$ python -q
>>> import numpy as np
>>> np.set_printoptions(suppress=True, linewidth=140)
>>> J = np.load("a.npy")
>>> J
array([[-3, -2,  1, -2, -2,  2, -1, -1, -1,  0,  3,  3,  2,  3,  3],
       [ 3, -3, -2,  1, -2, -2,  2, -1, -1, -1,  0,  3,  3,  2,  3],
       [ 3,  3, -3, -2,  1, -2, -2,  2, -1, -1, -1,  0,  3,  3,  2],
       [ 2,  3,  3, -3, -2,  1, -2, -2,  2, -1, -1, -1,  0,  3,  3],
       [ 3,  2,  3,  3, -3, -2,  1, -2, -2,  2, -1, -1, -1,  0,  3],
       [ 3,  3,  2,  3,  3, -3, -2,  1, -2, -2,  2, -1, -1, -1,  0],
       [ 0,  3,  3,  2,  3,  3, -3, -2,  1, -2, -2,  2, -1, -1, -1],
       [-1,  0,  3,  3,  2,  3,  3, -3, -2,  1, -2, -2,  2, -1, -1],
       [-1, -1,  0,  3,  3,  2,  3,  3, -3, -2,  1, -2, -2,  2, -1],
       [-1, -1, -1,  0,  3,  3,  2,  3,  3, -3, -2,  1, -2, -2,  2],
       [ 2, -1, -1, -1,  0,  3,  3,  2,  3,  3, -3, -2,  1, -2, -2],
       [-2,  2, -1, -1, -1,  0,  3,  3,  2,  3,  3, -3, -2,  1, -2],
       [-2, -2,  2, -1, -1, -1,  0,  3,  3,  2,  3,  3, -3, -2,  1],
       [ 1, -2, -2,  2, -1, -1, -1,  0,  3,  3,  2,  3,  3, -3, -2],
       [-2,  1, -2, -2,  2, -1, -1, -1,  0,  3,  3,  2,  3,  3, -3]])
>>> rng = np.random.default_rng(406)
>>> z = rng.permutation(15)
>>> out = J[:, z] * rng.choice([-1, 1], 15)
>>> out
array([[ 2,  0,  3,  2,  2, -1,  2,  1, -3, -2, -3,  3,  1,  3, -1],
       [ 3, -1,  3,  2, -2,  2,  3,  1, -3,  1, -2, -3,  1,  0,  2],
       [ 3, -1,  0, -1, -2, -2, -3,  1, -2, -2, -3, -3, -2, -1,  3],
       [ 0, -1, -1,  2,  1, -2, -3, -2, -3, -3, -3, -2,  2, -1, -3],
       [-1,  2, -1,  3, -2,  1, -2,  2, -3,  3,  0, -3,  2, -1, -3],
       [-1, -2, -1, -3, -3, -2, -3,  2,  0,  3,  1, -3, -1,  2, -2],
       [-1, -2,  2, -3,  3, -3, -3, -1,  1,  2,  1,  0,  2, -2, -3],
       [ 2,  1, -2, -2,  3,  3,  0,  2,  1,  3,  1,  1,  3, -2, -3],
       [-2, -2, -2, -3,  2,  3,  1,  3,  1,  3, -2,  1, -3,  1,  0],
       [-2, -3,  1, -3,  3,  2,  1, -3, -2,  0,  2,  1, -3, -2,  1],
       [ 1,  3, -2,  0,  3,  3,  1, -3,  2, -1,  2, -2, -2, -3,  1],
       [-2,  3, -3,  1,  0,  3, -2, -2,  2, -1, -1,  2, -3,  3,  1],
       [-3,  2,  3,  1, -1,  0,  2, -3, -1, -1,  2,  2, -3,  3, -2],
       [ 3,  3,  3,  1, -1, -1,  2, -3,  2,  2,  3, -1,  0,  2,  2],
       [ 3,  3,  2, -2, -1, -1, -1,  0,  3, -2, -3,  2,  1,  3,  2]])
>>> Uu, _, Vt = np.linalg.svd(J.T @ out)
>>> z
array([12,  9, 11,  4,  5,  6,  1,  8, 14,  3, 13,  0,  7, 10,  2])
>>> np.trace(J)
np.int64(-45)
>>> J @ np.ones(15)
array([5., 5., 5., 5., 5., 5., 5., 5., 5., 5., 5., 5., 5., 5., 5.])
>>> np.round(np.fft.fft(J[0]), 2)
array([ 5.   +0.j  ,  0.75+13.75j, -8.36 +5.2j ,  0.69 -0.22j, -9.13 +3.06j, -8.5  +6.06j,  1.81 +2.49j, -2.25 -1.22j, -2.25 +1.22j,
        1.81 -2.49j, -8.5  -6.06j, -9.13 -3.06j,  0.69 +0.22j, -8.36 -5.2j ,  0.75-13.75j])
>>> (J @ J)[0]
array([ -3,   5, -30,  -8,  17, -15,   4,  37,  34,  38,  22,  -5,   1, -25, -47])
>>> J @ (-1.0) ** np.arange(15)
array([-1.,  7., -1.,  5.,  1.,  5., -5.,  3., -5.,  3.,  1., -5.,  1.,  1., -5.])
>>> np.round(np.sort(np.abs(np.fft.fft(J[0]))), 2), np.round(np.sort(np.linalg.svd(J, compute_uv=False)), 2)
(array([ 0.73,  0.73,  2.57,  2.57,  3.08,  3.08,  5.  ,  9.63,  9.63,  9.85,  9.85, 10.44, 10.44, 13.77, 13.77]), array([ 0.73,  0.73,  2.57,  2.57,  3.08,  3.08,  5.  ,  9.63,  9.63,  9.85,  9.85, 10.44, 10.44, 13.77, 13.77]))
>>> np.allclose(J @ J.T, J.T @ J)
True
